In [1]: import numpy as np

In [2]: from numpy import linalg as LA

In [3]: np.set_printoptions(precision=1, suppress=True, linewidth=200, floatmode="fixed")

In [4]: A = np.array([[0, 0, 0, 2], [0, 0, 3, 1], [0, -2, 0, 18], [-3, -1, 27, 9]])

In [5]: x0 = np.array([-3, 2, -3, 3])

In [6]: A @ x0
Out[6]: array([  6,  -6,  50, -47])

In [7]: A @ np.ones(4)
Out[7]: array([ 2.0,  4.0, 16.0, 32.0])

In [8]: A * x0
Out[8]: 
array([[  0,   0,   0,   6],
       [  0,   0,  -9,   3],
       [  0,  -4,   0,  54],
       [  9,  -2, -81,  27]])

In [9]: A @ np.eye(4)[3]
Out[9]: array([ 2.0,  1.0, 18.0,  9.0])

In [10]: np.einsum("ij,j->i", A, x0)
Out[10]: array([  6,  -6,  50, -47])

In [11]: A @ (2 * x0)
Out[11]: array([ 12, -12, 100, -94])

In [12]: O, Rm = LA.qr(A)

In [13]: O @ Rm
Out[13]: 
array([[ 0.0,  0.0,  0.0,  2.0],
       [ 0.0,  0.0,  3.0,  1.0],
       [ 0.0, -2.0,  0.0, 18.0],
       [-3.0, -1.0, 27.0,  9.0]])

In [14]: O.T @ O
Out[14]: 
array([[1.0, 0.0, 0.0, 0.0],
       [0.0, 1.0, 0.0, 0.0],
       [0.0, 0.0, 1.0, 0.0],
       [0.0, 0.0, 0.0, 1.0]])

In [15]: np.allclose(Rm.T @ Rm, A.T @ A)
Out[15]: True

In [16]: M = np.loadtxt("test2.csv", delimiter=",")

In [17]: M
Out[17]: 
array([[2.0, 3.0, 1.0, 1.0, 0.0, 2.0, 0.0, 1.0, 1.0, 1.0, 3.0],
       [1.0, 0.0, 3.0, 3.0, 1.0, 2.0, 2.0, 1.0, 2.0, 1.0, 1.0],
       [0.0, 0.0, 1.0, 2.0, 2.0, 1.0, 2.0, 1.0, 0.0, 2.0, 1.0],
       [0.0, 3.0, 1.0, 3.0, 1.0, 3.0, 2.0, 3.0, 3.0, 3.0, 3.0],
       [2.0, 1.0, 0.0, 2.0, 0.0, 3.0, 0.0, 2.0, 1.0, 2.0, 2.0],
       [2.0, 1.0, 1.0, 2.0, 0.0, 3.0, 3.0, 1.0, 3.0, 0.0, 0.0],
       [3.0, 2.0, 0.0, 1.0, 1.0, 1.0, 2.0, 2.0, 2.0, 0.0, 2.0],
       [3.0, 0.0, 1.0, 2.0, 2.0, 2.0, 2.0, 3.0, 2.0, 3.0, 2.0],
       [3.0, 3.0, 1.0, 2.0, 3.0, 0.0, 0.0, 3.0, 0.0, 0.0, 1.0],
       [3.0, 0.0, 1.0, 2.0, 2.0, 0.0, 0.0, 1.0, 3.0, 2.0, 3.0],
       [0.0, 3.0, 0.0, 2.0, 1.0, 0.0, 1.0, 3.0, 1.0, 3.0, 0.0]])

In [18]: M2 = M / LA.norm(M, axis=1, keepdims=True)

In [19]: gram = M2 @ M2.T

In [20]: np.argwhere(np.triu(np.abs(gram) > 0.95, 1))
Out[20]: array([], shape=(0, 2), dtype=int64)

In [21]: (np.abs(gram) > 0.9).astype(int)
Out[21]: 
array([[1, 0, 0, 0, 0, 0, 0, 0, 0, 0, 0],
       [0, 1, 0, 0, 0, 0, 0, 0, 0, 0, 0],
       [0, 0, 1, 0, 0, 0, 0, 0, 0, 0, 0],
       [0, 0, 0, 1, 0, 0, 0, 0, 0, 0, 0],
       [0, 0, 0, 0, 1, 0, 0, 0, 0, 0, 0],
       [0, 0, 0, 0, 0, 1, 0, 0, 0, 0, 0],
       [0, 0, 0, 0, 0, 0, 1, 0, 0, 0, 0],
       [0, 0, 0, 0, 0, 0, 0, 1, 0, 0, 0],
       [0, 0, 0, 0, 0, 0, 0, 0, 1, 0, 0],
       [0, 0, 0, 0, 0, 0, 0, 0, 0, 1, 0],
       [0, 0, 0, 0, 0, 0, 0, 0, 0, 0, 1]])

In [22]: round(float(np.degrees(np.arccos(np.clip(gram[6, 10], -1, 1)))), 1)
Out[22]: 54.8

In [23]: LA.norm(M, axis=0)
Out[23]: array([7.0, 6.5, 4.0, 6.9, 5.0, 6.4, 5.5, 7.0, 6.5, 6.4, 6.5])

In [24]: round(LA.norm(M, "nuc"), 1)
Out[24]: np.float64(47.2)

In [25]: round(LA.norm(M, 1), 1), np.round(LA.norm(M, np.inf), 1)
Out[25]: (np.float64(22.0), np.float64(25.0))

In [26]: M2 = LA.inv(M)

In [27]: np.round(LA.inv(M2), 1) + 0
Out[27]: 
array([[2.0, 3.0, 1.0, 1.0, 0.0, 2.0, 0.0, 1.0, 1.0, 1.0, 3.0],
       [1.0, 0.0, 3.0, 3.0, 1.0, 2.0, 2.0, 1.0, 2.0, 1.0, 1.0],
       [0.0, 0.0, 1.0, 2.0, 2.0, 1.0, 2.0, 1.0, 0.0, 2.0, 1.0],
       [0.0, 3.0, 1.0, 3.0, 1.0, 3.0, 2.0, 3.0, 3.0, 3.0, 3.0],
       [2.0, 1.0, 0.0, 2.0, 0.0, 3.0, 0.0, 2.0, 1.0, 2.0, 2.0],
       [2.0, 1.0, 1.0, 2.0, 0.0, 3.0, 3.0, 1.0, 3.0, 0.0, 0.0],
       [3.0, 2.0, 0.0, 1.0, 1.0, 1.0, 2.0, 2.0, 2.0, 0.0, 2.0],
       [3.0, 0.0, 1.0, 2.0, 2.0, 2.0, 2.0, 3.0, 2.0, 3.0, 2.0],
       [3.0, 3.0, 1.0, 2.0, 3.0, 0.0, 0.0, 3.0, 0.0, 0.0, 1.0],
       [3.0, 0.0, 1.0, 2.0, 2.0, 0.0, 0.0, 1.0, 3.0, 2.0, 3.0],
       [0.0, 3.0, 0.0, 2.0, 1.0, 0.0, 1.0, 3.0, 1.0, 3.0, 0.0]])

In [28]: round(LA.cond(M), 1)
Out[28]: np.float64(31.8)

In [29]: np.allclose(M2, M.T)
Out[29]: False

In [30]: M2.round(1) + 0
Out[30]: 
array([[ 0.1,  0.0,  0.0, -0.3,  0.1,  0.1,  0.1,  0.0,  0.0,  0.1,  0.1],
       [ 0.3, -0.2,  0.1,  0.0, -0.2,  0.2, -0.1, -0.1,  0.1,  0.0,  0.1],
       [ 0.3,  0.3, -0.2,  0.0, -0.3, -0.1, -0.2,  0.3,  0.0, -0.1,  0.0],
       [-0.3,  0.3,  0.2, -0.2,  0.5, -0.1,  0.4, -0.6, -0.1,  0.1,  0.2],
       [ 0.0, -0.5,  0.2,  0.3, -0.3,  0.4, -0.5,  0.2,  0.3,  0.1, -0.3],
       [ 0.1, -0.3,  0.0,  0.2,  0.0,  0.3, -0.4,  0.2,  0.2, -0.1, -0.3],
       [ 0.0,  0.1,  0.2, -0.1, -0.1, -0.1,  0.4,  0.0, -0.2, -0.1,  0.1],
       [-0.3,  0.3, -0.4,  0.2,  0.1, -0.4,  0.3,  0.2,  0.0, -0.3,  0.0],
       [-0.1, -0.2, -0.2,  0.2, -0.2,  0.2, -0.2,  0.1,  0.1,  0.2, -0.1],
       [ 0.3, -0.2,  0.1, -0.2, -0.1,  0.1, -0.3,  0.2, -0.1,  0.1,  0.2],
       [ 0.0,  0.2,  0.1,  0.1,  0.1, -0.4,  0.4, -0.1, -0.1,  0.0, -0.1]])

In [31]: np.round(LA.slogdet(M)[0], 1)
Out[31]: np.float64(1.0)

In [32]: round(float(LA.det(M) * LA.det(M2)), 1)
Out[32]: 1.0

In [33]: mat = np.array([[0, -2, -1], [0, 1, 8], [0, 1, 8], [0, -3, -9], [0, -1, 7]])

In [34]: r = LA.matrix_rank(mat)

In [35]: r
Out[35]: np.int64(2)

In [36]: null = LA.svd(mat)[2][r:].T

In [37]: [int(LA.matrix_rank(mat[:i])) for i in range(1, len(mat) + 1)]
Out[37]: [1, 2, 2, 2, 2]

In [38]: np.allclose(mat @ null, 0)
Out[38]: True

In [39]: [int(LA.matrix_rank(np.delete(mat, i, axis=0))) for i in range(5)]
Out[39]: [2, 2, 2, 2, 2]

In [40]: [int(LA.matrix_rank(mat[:, :j + 1])) for j in range(3)]
Out[40]: [0, 1, 2]

In [41]: null @ null.T
Out[41]: 
array([[1.0, 0.0, 0.0],
       [0.0, 0.0, 0.0],
       [0.0, 0.0, 0.0]])

In [42]: Uu, sig, VT = LA.svd(mat)

In [43]: evecs = VT[:(sig > 1e-8).sum()]

In [44]: rng = np.random.default_rng(555)

In [45]: x0 = mat[3] + 2 * mat[1] + rng.integers(2) * np.eye(3)[1]

In [46]: x0
Out[46]: array([ 0.0, -1.0,  7.0])

In [47]: np.round(LA.norm(x0 - evecs.T @ evecs @ x0), 1)
Out[47]: np.float64(0.0)

In [48]: np.round(evecs.T @ evecs, 1) + 0
Out[48]: 
array([[0.0, 0.0, 0.0],
       [0.0, 1.0, 0.0],
       [0.0, 0.0, 1.0]])

In [49]: np.diag(evecs.T @ evecs)
Out[49]: array([0.0, 1.0, 1.0])

In [50]: np.abs(np.diag(LA.qr(mat)[1])) > 1e-9
Out[50]: array([False,  True,  True])

In [51]: np.unique(mat.round(6), axis=0).shape
Out[51]: (4, 3)

In [52]: mat @ LA.pinv(mat) @ mat
Out[52]: 
array([[ 0.0, -2.0, -1.0],
       [ 0.0,  1.0,  8.0],
       [ 0.0,  1.0,  8.0],
       [ 0.0, -3.0, -9.0],
       [ 0.0, -1.0,  7.0]])

In [53]: F = np.loadtxt("run18.csv", delimiter=",")

In [54]: F
Out[54]: 
array([[-3.0, -3.4, -1.3, -2.9,  5.8,  1.1,  1.7,  1.9, -0.9, -0.2],
       [-3.0, -3.5, -1.1, -3.0,  5.6,  1.2,  1.9,  1.7, -0.8, -0.3],
       [-4.1, -4.6, -1.7, -3.9,  7.6,  1.7,  2.6,  2.5, -1.2, -0.3],
       [-5.1, -5.4, -2.1, -5.2,  9.5,  2.1,  3.1,  3.1, -1.5, -0.5],
       [-1.1, -1.0, -0.4, -1.0,  1.7,  0.3,  0.3,  0.6, -0.3, -0.1],
       [-3.0, -3.2, -1.1, -2.9,  5.6,  1.3,  1.6,  1.8, -0.8, -0.4],
       [-3.2, -3.2, -1.2, -3.1,  5.7,  1.2,  1.9,  1.9, -1.0, -0.4],
       [ 0.1,  0.0,  0.0,  0.1,  0.0,  0.0, -0.2,  0.1, -0.1, -0.1],
       [-1.9, -2.4, -1.0, -2.0,  3.8,  0.9,  1.2,  1.0, -0.5, -0.2],
       [-1.9, -2.3, -0.6, -1.9,  3.8,  0.9,  1.2,  1.1, -0.5, -0.2],
       [-4.0, -4.4, -1.5, -4.1,  7.5,  1.4,  2.3,  2.6, -1.0, -0.4],
       [-5.1, -5.7, -1.8, -4.8,  9.4,  1.9,  3.0,  3.1, -1.5, -0.4],
       [-3.0, -3.2, -1.2, -3.0,  5.9,  1.2,  1.9,  1.7, -0.9, -0.1],
       [-0.1,  0.0,  0.1,  0.0,  0.0,  0.0,  0.1,  0.0,  0.1,  0.0],
       [-0.9, -1.1, -0.5, -0.8,  1.9,  0.4,  0.6,  0.7, -0.4, -0.1],
       [-1.0, -1.3, -0.5, -0.8,  1.9,  0.4,  0.5,  0.6, -0.5, -0.1],
       [-2.0, -2.2, -1.0, -2.0,  3.8,  0.8,  1.3,  1.2, -0.7, -0.3],
       [-2.0, -2.2, -0.8, -2.2,  3.8,  0.7,  1.3,  1.1, -0.5, -0.2],
       [-4.0, -4.5, -1.7, -4.1,  7.5,  1.7,  2.5,  2.6, -1.1, -0.4],
       [-4.9, -5.5, -2.1, -4.9,  9.4,  1.9,  2.9,  3.1, -1.5, -0.6],
       [-3.0, -3.3, -1.5, -2.8,  5.6,  1.2,  1.8,  1.8, -0.8, -0.4],
       [-4.8, -5.4, -2.0, -5.0,  9.6,  1.9,  2.9,  3.1, -1.6, -0.4],
       [-1.9, -2.2, -0.7, -2.1,  3.7,  0.8,  1.2,  1.2, -0.5, -0.1],
       [-5.0, -5.6, -1.8, -5.1,  9.4,  1.9,  3.0,  3.1, -1.4, -0.5],
       [-3.0, -3.6, -1.2, -2.9,  5.6,  1.1,  1.9,  1.8, -0.8, -0.4],
       [-2.1, -2.2, -0.8, -2.1,  3.7,  0.7,  1.3,  1.1, -0.8, -0.3],
       [-3.0, -3.3, -1.2, -3.0,  5.7,  1.3,  1.6,  1.8, -0.7, -0.3],
       [-5.1, -5.2, -2.0, -5.0,  9.3,  1.9,  3.0,  3.0, -1.6, -0.5],
       [-3.1, -3.2, -1.3, -2.8,  5.6,  1.3,  1.8,  1.9, -0.9, -0.2],
       [-0.2,  0.0,  0.0,  0.0,  0.2, -0.1,  0.1,  0.0, -0.1, -0.1],
       [-3.0, -3.3, -1.2, -2.9,  5.7,  1.2,  1.8,  1.8, -0.9, -0.3],
       [ 0.0,  0.1,  0.0,  0.1,  0.0,  0.1, -0.2,  0.1,  0.1,  0.1],
       [-4.9, -5.6, -2.1, -5.1,  9.6,  1.8,  3.2,  3.0, -1.5, -0.6],
       [ 0.1,  0.1,  0.0,  0.0,  0.2, -0.1, -0.1,  0.2,  0.0, -0.1],
       [-1.9, -2.1, -0.7, -2.0,  4.1,  0.7,  1.0,  1.2, -0.7, -0.4],
       [-1.1, -1.0, -0.4, -1.1,  2.0,  0.3,  0.7,  0.8, -0.3, -0.1]])

In [55]: Uu, sig, VT = LA.svd(F)

In [56]: np.argmax(sig[:-1] / (sig[1:] + 1e-6)) + 1
Out[56]: np.int64(1)

In [57]: M2 = Uu[:, :1] @ np.diag(sig[:1]) @ VT[:1]

In [58]: round(float(LA.norm(F - M2) / LA.norm(F)), 1)
Out[58]: 0.0

In [59]: LA.matrix_rank(M2)
Out[59]: np.int64(1)

In [60]: LA.matrix_rank(F, rtol=0.05)
Out[60]: np.int64(1)
